>>> import numpy as np
>>> np.set_printoptions(precision=3, suppress=True, linewidth=160)
>>> rng = np.random.default_rng(312592)
>>> feats = np.eye(10, dtype=int)[rng.permutation(10)]
>>> feats
array([[0, 0, 0, 0, 0, 0, 0, 0, 1, 0],
       [0, 1, 0, 0, 0, 0, 0, 0, 0, 0],
       [1, 0, 0, 0, 0, 0, 0, 0, 0, 0],
       [0, 0, 0, 0, 0, 0, 0, 0, 0, 1],
       [0, 0, 0, 1, 0, 0, 0, 0, 0, 0],
       [0, 0, 0, 0, 1, 0, 0, 0, 0, 0],
       [0, 0, 1, 0, 0, 0, 0, 0, 0, 0],
       [0, 0, 0, 0, 0, 1, 0, 0, 0, 0],
       [0, 0, 0, 0, 0, 0, 0, 1, 0, 0],
       [0, 0, 0, 0, 0, 0, 1, 0, 0, 0]])
>>> Y = np.linalg.inv(feats)
>>> Y
array([[0., 0., 1., 0., 0., 0., 0., 0., 0., 0.],
       [0., 1., 0., 0., 0., 0., 0., 0., 0., 0.],
       [0., 0., 0., 0., 0., 0., 1., 0., 0., 0.],
       [0., 0., 0., 0., 1., 0., 0., 0., 0., 0.],
       [0., 0., 0., 0., 0., 1., 0., 0., 0., 0.],
       [0., 0., 0., 0., 0., 0., 0., 1., 0., 0.],
       [0., 0., 0., 0., 0., 0., 0., 0., 0., 1.],
       [0., 0., 0., 0., 0., 0., 0., 0., 1., 0.],
       [1., 0., 0., 0., 0., 0., 0., 0., 0., 0.],
       [0., 0., 0., 1., 0., 0., 0., 0., 0., 0.]])
>>> round(float(np.linalg.slogdet(feats)[0]), 3)
1.0
>>> W0 = np.loadtxt("out8.csv", delimiter=",")
>>> W0
array([[  1.86 ,   0.8  ,   0.133,   0.971,   2.067,  -0.039,   0.98 ,   3.011],
       [ -3.958,  -1.923,   0.168,  -5.071,  -3.946,  -2.823, -10.842, -14.919],
       [ -0.012,   0.204,  -0.017,  -1.014,  -0.137,  -1.011,  -2.945,  -3.044],
       [  0.049,  -0.173,   0.215,   3.043,  -0.175,   3.066,   8.902,   9.052],
       [ -4.042,  -2.009,  -0.175,   0.152,  -4.051,   2.142,   3.889,  -0.16 ],
       [ -1.981,  -1.006,  -0.1  ,   1.958,  -1.913,   2.968,   7.893,   5.991],
       [ -5.97 ,  -2.994,  -0.102,  -5.056,  -6.111,  -2.061,  -8.949, -15.036],
       [  3.993,   1.833,   0.057,   4.004,   3.955,   2.151,   7.886,  12.142]])
>>> left, sv, Vh = np.linalg.svd(W0)
>>> np.argmax(sv[:-1] / (sv[1:] + 1e-6)) + 1
np.int64(2)
>>> Y = left[:, :2] @ np.diag(sv[:2]) @ Vh[:2]
>>> np.linalg.matrix_rank(W0, rtol=0.05)
np.int64(2)
>>> np.linalg.matrix_rank(Y)
np.int64(2)
>>> round(np.linalg.norm(W0 - Y, 2), 3), np.round(sv[2], 3)
(np.float64(0.428), np.float64(0.428))
>>> z = rng.permutation(8)
>>> Y = W0[:, z] * rng.choice([-1, 1], 8)
>>> Y
array([[ -0.98 ,  -1.86 ,   0.971,   2.067,  -0.039,   0.8  ,  -0.133,   3.011],
       [ 10.842,   3.958,  -5.071,  -3.946,  -2.823,  -1.923,  -0.168, -14.919],
       [  2.945,   0.012,  -1.014,  -0.137,  -1.011,   0.204,   0.017,  -3.044],
       [ -8.902,  -0.049,   3.043,  -0.175,   3.066,  -0.173,  -0.215,   9.052],
       [ -3.889,   4.042,   0.152,  -4.051,   2.142,  -2.009,   0.175,  -0.16 ],
       [ -7.893,   1.981,   1.958,  -1.913,   2.968,  -1.006,   0.1  ,   5.991],
       [  8.949,   5.97 ,  -5.056,  -6.111,  -2.061,  -2.994,   0.102, -15.036],
       [ -7.886,  -3.993,   4.004,   3.955,   2.151,   1.833,  -0.057,  12.142]])
>>> left, _, Vh = np.linalg.svd(W0.T @ Y)
>>> np.round(np.linalg.lstsq(W0, Y)[0], 3) + 0
array([[ 0., -1.,  0.,  0.,  0.,  0.,  0.,  0.],
       [ 0.,  0.,  0.,  0.,  0.,  1.,  0.,  0.],
       [ 0.,  0.,  0.,  0.,  0.,  0., -1.,  0.],
       [ 0.,  0.,  1.,  0.,  0.,  0.,  0.,  0.],
       [ 0.,  0.,  0.,  1.,  0.,  0.,  0.,  0.],
       [ 0.,  0.,  0.,  0.,  1.,  0.,  0.,  0.],
       [-1.,  0.,  0.,  0.,  0.,  0.,  0.,  0.],
       [ 0.,  0.,  0.,  0.,  0.,  0.,  0.,  1.]])
>>> np.round(left @ Vh, 3) + 0
array([[ 0., -1.,  0.,  0.,  0.,  0.,  0.,  0.],
       [ 0.,  0.,  0.,  0.,  0.,  1.,  0.,  0.],
       [ 0.,  0.,  0.,  0.,  0.,  0., -1.,  0.],
       [ 0.,  0.,  1.,  0.,  0.,  0.,  0.,  0.],
       [ 0.,  0.,  0.,  1.,  0.,  0.,  0.,  0.],
       [ 0.,  0.,  0.,  0.,  1.,  0.,  0.,  0.],
       [-1.,  0.,  0.,  0.,  0.,  0.,  0.,  0.],
       [ 0.,  0.,  0.,  0.,  0.,  0.,  0.,  1.]])
>>> round(float(np.linalg.norm(W0, 2) / np.linalg.norm(W0)), 3)
0.95
>>> np.linalg.cond(W0) > 100
np.True_
>>> round(np.log10(np.linalg.cond(W0)))
3
>>> np.linalg.matrix_rank(W0, rtol=0.1)
np.int64(2)
>>> np.argsort(-np.linalg.norm(W0, axis=0).round(6), kind="stable")[:3]
array([7, 6, 4])
>>> [round(float(x), 3) for x in np.linalg.svd(W0, compute_uv=False)[:3]]
[36.656, 11.97, 0.428]
>>> X = np.load("dump.npy")
>>> X
array([[-31.561,  40.698,  41.15 , -30.637,  49.644],
       [-30.737,  39.395,  37.783, -31.518,  51.887],
       [-28.503,  40.614,  41.746, -29.519,  49.495],
       [-30.469,  41.218,  42.367, -29.829,  51.119],
       [-31.28 ,  39.679,  38.392, -31.708,  51.07 ],
       [-28.83 ,  38.956,  39.036, -31.513,  51.146],
       [-31.243,  37.82 ,  41.466, -30.523,  51.274],
       [-29.314,  40.345,  40.994, -30.679,  50.979],
       [-30.569,  41.358,  41.472, -30.543,  49.567],
       [-29.608,  41.517,  40.973, -32.016,  50.528],
       [-28.784,  39.167,  38.895, -30.533,  48.92 ],
       [-28.721,  42.024,  39.706, -29.398,  50.038],
       [-28.1  ,  39.137,  39.459, -31.399,  50.537],
       [-31.507,  38.982,  39.145, -30.475,  50.818],
       [-31.126,  40.086,  41.421, -27.481,  49.701],
       [-30.248,  40.592,  40.552, -31.08 ,  48.679],
       [-29.508,  39.96 ,  41.172, -29.393,  51.574],
       [-29.805,  39.573,  39.919, -31.9  ,  49.11 ],
       [-29.996,  39.48 ,  41.632, -29.819,  52.154],
       [-30.631,  39.489,  41.077, -31.264,  49.415],
       [-30.37 ,  41.797,  41.155, -31.329,  49.319],
       [-28.831,  39.567,  40.132, -30.546,  49.404],
       [-30.665,  40.476,  39.942, -29.883,  49.87 ],
       [-31.093,  38.233,  39.94 , -30.572,  50.921],
       [-29.643,  39.294,  40.23 , -29.749,  50.692],
       [-29.543,  39.28 ,  40.759, -29.69 ,  50.089],
       [-30.927,  40.984,  39.299, -30.51 ,  49.945],
       [-30.172,  40.806,  41.117, -29.343,  49.312],
       [-28.753,  39.779,  41.069, -29.239,  50.864],
       [-29.674,  40.9  ,  38.83 , -30.3  ,  50.643],
       [-28.756,  41.492,  38.766, -29.037,  50.663],
       [-29.779,  39.948,  40.023, -30.427,  52.089],
       [-30.527,  39.053,  40.82 , -30.833,  47.171],
       [-29.853,  39.902,  40.568, -30.4  ,  50.679],
       [-31.773,  40.482,  41.53 , -30.057,  49.749],
       [-30.536,  40.735,  39.591, -32.   ,  51.222],
       [-29.672,  43.132,  40.72 , -29.243,  50.329],
       [-27.508,  40.907,  41.069, -30.122,  49.485],
       [-28.125,  40.16 ,  40.244, -27.195,  50.412],
       [-29.151,  41.348,  40.153, -30.781,  49.757],
       [-30.199,  39.972,  40.029, -29.36 ,  50.15 ],
       [-30.298,  41.452,  40.047, -31.648,  49.708]])
>>> P = X @ np.linalg.solve(X.T @ X, X.T)
>>> np.round(np.linalg.eigvalsh(P), 3) + 0
array([0., 0., 0., 0., 0., 0., 0., 0., 0., 0., 0., 0., 0., 0., 0., 0., 0., 0., 0., 0., 0., 0., 0., 0., 0., 0., 0., 0., 0., 0., 0., 0., 0., 0., 0., 0., 0., 1.,
       1., 1., 1., 1.])
>>> P @ X[:, 2]
array([41.15 , 37.783, 41.746, 42.367, 38.392, 39.036, 41.466, 40.994, 41.472, 40.973, 38.895, 39.706, 39.459, 39.145, 41.421, 40.552, 41.172, 39.919, 41.632,
       41.077, 41.155, 40.132, 39.942, 39.94 , 40.23 , 40.759, 39.299, 41.117, 41.069, 38.83 , 38.766, 40.023, 40.82 , 40.568, 41.53 , 39.591, 40.72 , 41.069,
       40.244, 40.153, 40.029, 40.047])
>>> np.allclose(P @ P, P)
True
>>> round(np.trace(P), 3)
np.float64(5.0)
